% ipython --no-banner

In [1]: import numpy as np

In [2]: np.set_printoptions(suppress=True, linewidth=120)

In [3]: J = np.loadtxt("layer17.csv", delimiter=",")

In [4]: J
Out[4]: 
array([[-3.74, -1.52,  4.88],
       [ 0.42,  0.24, -0.72],
       [-3.55, -1.18,  3.98],
       [ 1.39,  0.37, -1.33],
       [ 1.64,  0.32, -1.28],
       [-1.15, -0.58,  1.78],
       [ 0.27,  0.27, -0.75]])

In [5]: # looks like rank 2

In [6]: A2 = np.array([[-5, 4], [1, -5], [0, 1]])

In [7]: np.round(np.einsum("ij->j", J), 3)
Out[7]: array([-4.72, -2.08,  6.56])

In [8]: W0 = np.loadtxt("out14.csv", delimiter=",")

In [9]: W0
Out[9]: 
array([[  1.,   4.,   3.,   4.,  -1.,   3.,   4.,   3.,   0.,   0.],
       [ -4.,   3.,   7.,   5.,   4.,   8.,   1.,   3.,  -3.,  -4.],
       [ -1.,   6.,   8.,   3.,   2.,   5.,  -4.,   5.,   1.,  -5.],
       [ -2.,   9.,  12.,   7.,  -3.,   7.,  -8.,  10.,  -2.,  -7.],
       [ -6.,  14.,  14.,  11.,  -3.,   8.,  -5.,  15.,   0.,  -6.],
       [ -5.,   9.,  15.,  11.,  -4.,   4.,  -5.,  15.,  -5.,  -3.],
       [ -2.,   6.,  20.,   6.,  -4.,   4.,  -4.,  12.,  -8.,  -7.],
       [ -5.,   5.,  22.,   7.,  -7.,   8.,   1.,  12.,  -6.,  -9.],
       [ -3.,   4.,  22.,   6.,  -2.,  11.,   6.,  14.,  -4.,  -7.],
       [  0.,   5.,  26.,   9.,  -7.,  16.,  11.,  16.,  -5.,  -7.],
       [  5.,   6.,  28.,  10.,  -6.,  17.,  16.,  16., -10.,  -7.],
       [  0.,   6.,  32.,   7.,  -3.,  19.,  20.,  14.,  -5.,  -2.],
       [  4.,   9.,  37.,   8.,  -3.,  23.,  21.,  10.,  -1.,  -7.],
       [  3.,  12.,  38.,  10.,  -5.,  20.,  25.,   5.,   4.,  -8.],
       [ -1.,  11.,  37.,   5.,  -7.,  23.,  27.,   3.,   8.,  -5.],
       [ -2.,   6.,  34.,   2., -10.,  23.,  26.,   4.,  11.,  -6.],
       [ -2.,   9.,  32.,  -2.,  -8.,  20.,  26.,   7.,  13.,  -4.],
       [  0.,  10.,  37.,   0.,  -5.,  23.,  23.,   6.,  13.,  -4.],
       [  0.,  13.,  35.,   0.,  -7.,  19.,  27.,   5.,   8.,  -1.],
       [ -4.,  15.,  39.,   1., -10.,  16.,  31.,  10.,  13.,   1.],
       [ -5.,  11.,  41.,   5., -12.,  19.,  28.,  12.,   9.,   2.],
       [ -8.,   9.,  38.,   1., -17.,  17.,  27.,  10.,   4.,  -1.],
       [-11.,   9.,  36.,  -2., -14.,  20.,  22.,  10.,  -1.,   0.],
       [ -7.,   7.,  36.,  -4., -12.,  16.,  27.,  14.,  -3.,   3.],
       [-12.,   4.,  35.,   0., -11.,  20.,  27.,  19.,  -2.,   8.],
       [ -7.,   2.,  37.,  -4., -13.,  18.,  27.,  14.,   0.,   7.],
       [ -4.,  -2.,  42.,  -3., -13.,  22.,  29.,  19.,  -5.,   8.],
       [ -5.,  -3.,  38.,  -4., -15.,  18.,  33.,  21.,   0.,   6.],
       [ -6.,  -4.,  43.,  -9., -15.,  15.,  30.,  21.,  -2.,   9.],
       [ -3.,  -1.,  38.,  -6., -13.,  10.,  28.,  24.,  -5.,   7.],
       [ -6.,  -5.,  40.,  -7., -10.,  10.,  31.,  29.,  -6.,  11.],
       [-11.,  -2.,  43.,  -6.,  -6.,  13.,  36.,  30.,  -5.,  10.],
       [-15.,   2.,  38.,  -8.,  -1.,  16.,  39.,  31.,  -5.,  11.],
       [-16.,   5.,  41.,  -5.,   0.,  16.,  38.,  31.,  -6.,   9.]])

In [10]: Ac = W0 - W0.mean(axis=0)

In [11]: evecs = np.linalg.svd(Ac)[2][:1]

In [12]: A2 = Ac - Ac @ evecs.T @ evecs

In [13]: print(np.round(np.cov(Ac @ evecs.T, rowvar=False), 3))
408.877

In [14]: np.round(A2.std(axis=0), 3)
Out[14]: array([4.303, 4.777, 3.551, 3.807, 4.156, 4.519, 2.831, 6.739, 6.271, 4.246])

In [15]: M = np.load("run13.npy")

In [16]: M
Out[16]: 
array([[ 0.474,  1.422,  2.224, -0.17 , -0.104, -0.983, -0.501,  0.008, -0.74 ],
       [ 1.065, -0.056,  1.877, -1.142, -0.909,  0.845, -0.746,  0.182,  0.952],
       [ 0.8  ,  0.359, -1.339,  0.077,  0.714,  1.925,  1.256,  0.766, -0.232],
       [-0.433, -0.397, -1.355, -1.019,  1.57 ,  1.238,  1.324, -0.03 ,  0.17 ],
       [-0.05 ,  0.771,  0.427,  0.289, -1.121, -0.041,  0.632, -2.32 ,  1.047],
       [-1.656,  1.012,  1.264, -0.658, -0.539, -0.11 ,  0.016, -0.506,  1.626],
       [-1.248,  0.655, -1.355,  0.13 , -0.393,  0.641, -0.674,  2.033,  0.057],
       [ 1.328,  1.632, -0.982,  0.635,  0.616, -0.425,  0.213, -1.515,  0.549],
       [ 1.116, -0.765,  1.006,  1.999,  0.727, -0.193, -0.176, -1.24 ,  0.168],
       [ 0.008,  0.267,  0.48 , -1.004,  1.446,  0.371, -1.058,  1.851, -0.958],
       [ 0.374,  1.334, -1.284, -0.388,  0.437, -1.745, -0.092, -1.154, -0.839],
       [-2.085, -0.543, -0.037,  0.156, -1.956, -0.386, -0.058, -0.146,  0.576],
       [-0.416, -0.579,  0.37 , -2.247, -0.808,  0.93 ,  0.623,  0.032, -1.182],
       [-1.072, -0.484, -2.162,  0.775,  0.025, -1.208, -0.113, -0.853, -0.379],
       [-0.403, -1.739, -0.238,  1.303,  1.115, -1.58 ,  0.538, -0.057,  0.168],
       [-0.896,  0.005, -1.523, -0.9  ,  0.437, -1.997, -0.026, -0.692, -0.641],
       [-0.864, -0.398,  1.217,  0.893, -1.515,  0.422, -1.302, -0.051, -1.283],
       [ 1.094,  0.43 , -0.403,  1.721,  0.065, -1.494, -0.786, -1.2  ,  0.448]])

In [17]: P = M @ np.linalg.solve(M.T @ M, M.T)

In [18]: np.trace(P)
Out[18]: np.float64(9.0)

In [19]: print(np.round(P @ M[:, 0], 3))
[ 0.474  1.065  0.8   -0.433 -0.05  -1.656 -1.248  1.328  1.116  0.008  0.374 -2.085 -0.416 -1.072 -0.403 -0.896 -0.864
  1.094]

In [20]: np.allclose(P @ P, P)
Out[20]: True

In [21]: Ac = M - M.mean(axis=0)

In [22]: evecs = np.linalg.svd(Ac)[2][:7]

In [23]: A2 = Ac - Ac @ evecs.T @ evecs

In [24]: np.round((Ac @ evecs.T).std(axis=0), 3)
Out[24]: array([1.491, 1.392, 1.167, 1.018, 0.953, 0.783, 0.675])

In [25]: np.round(np.diag(evecs.T @ evecs), 3)
Out[25]: array([0.711, 0.845, 0.913, 0.878, 0.787, 0.843, 0.419, 0.771, 0.834])

In [26]: np.linalg.norm(A2, axis=1).round(6).argmax()
Out[26]: np.int64(1)

In [27]: np.round(A2.std(axis=0), 3)
Out[27]: array([0.218, 0.168, 0.125, 0.147, 0.163, 0.13 , 0.26 , 0.151, 0.175])

In [28]: np.round(np.cov(Ac @ evecs.T, rowvar=False), 3) + 0
Out[28]: 
array([[2.354, 0.   , 0.   , 0.   , 0.   , 0.   , 0.   ],
       [0.   , 2.052, 0.   , 0.   , 0.   , 0.   , 0.   ],
       [0.   , 0.   , 1.442, 0.   , 0.   , 0.   , 0.   ],
       [0.   , 0.   , 0.   , 1.098, 0.   , 0.   , 0.   ],
       [0.   , 0.   , 0.   , 0.   , 0.962, 0.   , 0.   ],
       [0.   , 0.   , 0.   , 0.   , 0.   , 0.649, 0.   ],
       [0.   , 0.   , 0.   , 0.   , 0.   , 0.   , 0.483]])

In [29]: np.round(np.linalg.norm(A2) / np.linalg.norm(Ac), 3)
Out[29]: np.float64(0.178)

In [30]: mat = np.load("case6.npy")

In [31]: mat
Out[31]: 
array([[3, 0, 0, 0, 0, 0],
       [0, 5, 5, 0, 4, 1],
       [0, 2, 0, 0, 0, 0],
       [5, 0, 0, 0, 0, 0],
       [0, 4, 4, 0, 4, 2],
       [0, 4, 0, 0, 2, 5]])

In [32]: # rank 5

In [33]: [round(float(x), 3) for x in np.linalg.svd(mat, compute_uv=False)[:3]]
Out[33]: [11.951, 5.831, 4.736]

In [34]: np.linalg.matrix_rank(mat, rtol=0.1)
Out[34]: np.int64(4)

In [35]: np.argsort(-np.linalg.norm(mat, axis=0).round(6), kind="stable")[:3]
Out[35]: array([1, 2, 4])

In [36]: f, g = mat[1], mat[5]

In [37]: f @ f
Out[37]: np.int64(67)

In [38]: f @ g
Out[38]: np.int64(33)

In [39]: pr = (f @ g) / (f @ f) * f

In [40]: round(float((g - pr) @ f), 3)
Out[40]: 0.0

In [41]: print(np.round(np.linalg.norm(f + g) ** 2 + np.linalg.norm(f - g) ** 2, 3))
224.0

In [42]: print(np.outer(f, g))
[[ 0  0  0  0  0  0]
 [ 0 20  0  0 10 25]
 [ 0 20  0  0 10 25]
 [ 0  0  0  0  0  0]
 [ 0 16  0  0  8 20]
 [ 0  4  0  0  2  5]]

In [43]: print(np.round(g - pr, 3))
[ 0.     1.537 -2.463  0.     0.03   4.507]
